$ python -q
>>> import numpy as np
>>> np.set_printoptions(precision=1, suppress=True, linewidth=140)
>>> mat = np.load("sample11.npy")
>>> print(mat)
[[ -0.9  -2.9   0.6]
 [ -2.9  -2.7   5.4]
 [ -0.4  -2.1   9.2]
 [  2.    1.8   3.2]
 [  2.4   1.2   3.7]
 [  2.4   2.2  -3.8]
 [  0.2   0.1   0.6]
 [ -1.2  -4.1   6.6]
 [  2.6   3.6   6.1]
 [ -2.   -1.2  -3.5]
 [ -3.7  -4.3   3.1]
 [ -1.7  -0.4   1.1]
 [ -0.2  -1.1   4.2]
 [ -1.7  -2.4   0. ]
 [ -2.3  -2.9   1.3]
 [  2.1   2.4   1. ]
 [  0.4  -2.1   3.3]
 [  0.9  -2.6   8.5]
 [ -0.8   0.9  -1.9]
 [  2.    1.6  -9.3]
 [  2.    2.7   0.6]
 [  0.    1.   -8.2]
 [  1.2   2.9 -10.2]
 [  0.6  -2.5   6.6]
 [  1.4   1.6  -0.2]
 [ -0.1   1.2 -11.8]]
>>> d = np.linalg.norm(mat[:, None] - mat[None], axis=-1)
>>> print(np.flatnonzero(d[19] < d.mean() / 2))
[19 21 22 25]
>>> print(d.shape)
(26, 26)
>>> print(np.linalg.matrix_rank(d ** 2))
5
>>> print(np.unravel_index(d.round(6).argmax(), d.shape))
(np.int64(2), np.int64(25))
>>> t = np.radians(135)
>>> Rm = np.eye(3)
>>> Rm[1, 1] = Rm[2, 2] = np.cos(t)
>>> Rm[1, 2], Rm[2, 1] = -np.sin(t), np.sin(t)
>>> print(Rm)
[[ 1.   0.   0. ]
 [ 0.  -0.7 -0.7]
 [ 0.   0.7 -0.7]]
>>> M2 = mat @ Rm.T
>>> print(np.round(np.linalg.det(Rm), 1), round(np.trace(Rm), 1))
1.0 -0.4
>>> print(np.abs(M2 - mat).max(axis=0))
[ 0.  10.5 21. ]
>>> print(np.allclose(np.linalg.norm(mat, axis=1), np.linalg.norm(M2, axis=1)))
True
>>> print(np.allclose(mat @ mat.T, M2 @ M2.T))
True
>>> print(M2)
[[-0.9  1.6 -2.5]
 [-2.9 -1.9 -5.7]
 [-0.4 -5.  -8. ]
 [ 2.  -3.5 -1. ]
 [ 2.4 -3.5 -1.8]
 [ 2.4  1.1  4.2]
 [ 0.2 -0.5 -0.4]
 [-1.2 -1.8 -7.6]
 [ 2.6 -6.9 -1.8]
 [-2.   3.3  1.6]
 [-3.7  0.8 -5.2]
 [-1.7 -0.5 -1.1]
 [-0.2 -2.2 -3.7]
 [-1.7  1.7 -1.7]
 [-2.3  1.1 -3. ]
 [ 2.1 -2.4  1. ]
 [ 0.4 -0.8 -3.8]
 [ 0.9 -4.2 -7.8]
 [-0.8  0.7  2. ]
 [ 2.   5.4  7.7]
 [ 2.  -2.3  1.5]
 [ 0.   5.1  6.5]
 [ 1.2  5.2  9.3]
 [ 0.6 -2.9 -6.4]
 [ 1.4 -1.   1.3]
 [-0.1  7.5  9.2]]
>>> print(np.linalg.svd(mat, compute_uv=False), np.linalg.svd(M2, compute_uv=False))
[29.1 12.8  4. ] [29.1 12.8  4. ]
>>> def softmax(z):
...     e = np.exp(z - z.max(axis=-1, keepdims=True))
...     return e / e.sum(axis=-1, keepdims=True)
... 
>>> print(np.round(softmax(M2[18]), 1) + 0)
[0.  0.2 0.7]
>>> att = M2 @ M2.T / np.sqrt(3)
>>> print(softmax(att)[18] @ M2)
[0.2 7.  9.1]
>>> Ac = mat - mat.mean(axis=0)
>>> Uu, s, Vt = np.linalg.svd(Ac, full_matrices=False)
>>> print(np.linalg.matrix_rank(Ac))
3
>>> print((np.sign(Uu[:, 0]) == np.sign(Uu[0, 0])).astype(int))
[1 1 1 1 1 0 0 1 1 0 1 1 1 0 1 0 1 1 0 0 0 0 0 1 0 0]
>>> print(np.round(Ac.mean(axis=0), 1) + 0)
[0. 0. 0.]
>>> print(np.searchsorted(np.cumsum(s ** 2) / (s ** 2).sum(), 0.9) + 1)
2
>>> print(np.round(s ** 2 / (s ** 2).sum(), 1) + 0)
[0.8 0.2 0. ]
>>> print(s)
[28.9 12.8  3.9]
>>> print(np.abs(Vt[0]).argmax())
2
>>> basis = mat[[21, 19]].astype(float)
>>> for _ in range(5):
...     labels = np.linalg.norm(mat[:, None] - basis, axis=-1).argmin(axis=1)
...     basis = np.array([mat[labels == j].mean(axis=0) for j in range(2)])
... 
>>> print(labels)
[0 0 0 0 0 1 0 0 0 0 0 0 0 0 0 0 0 0 0 1 0 1 1 0 0 1]
>>> print(basis[1] - basis[0])
[  1.3   2.6 -11.5]
>>> print(basis)
[[-0.2 -0.8  2.8]
 [ 1.1  1.8 -8.7]]
>>> print(np.bincount(labels))
[21  5]
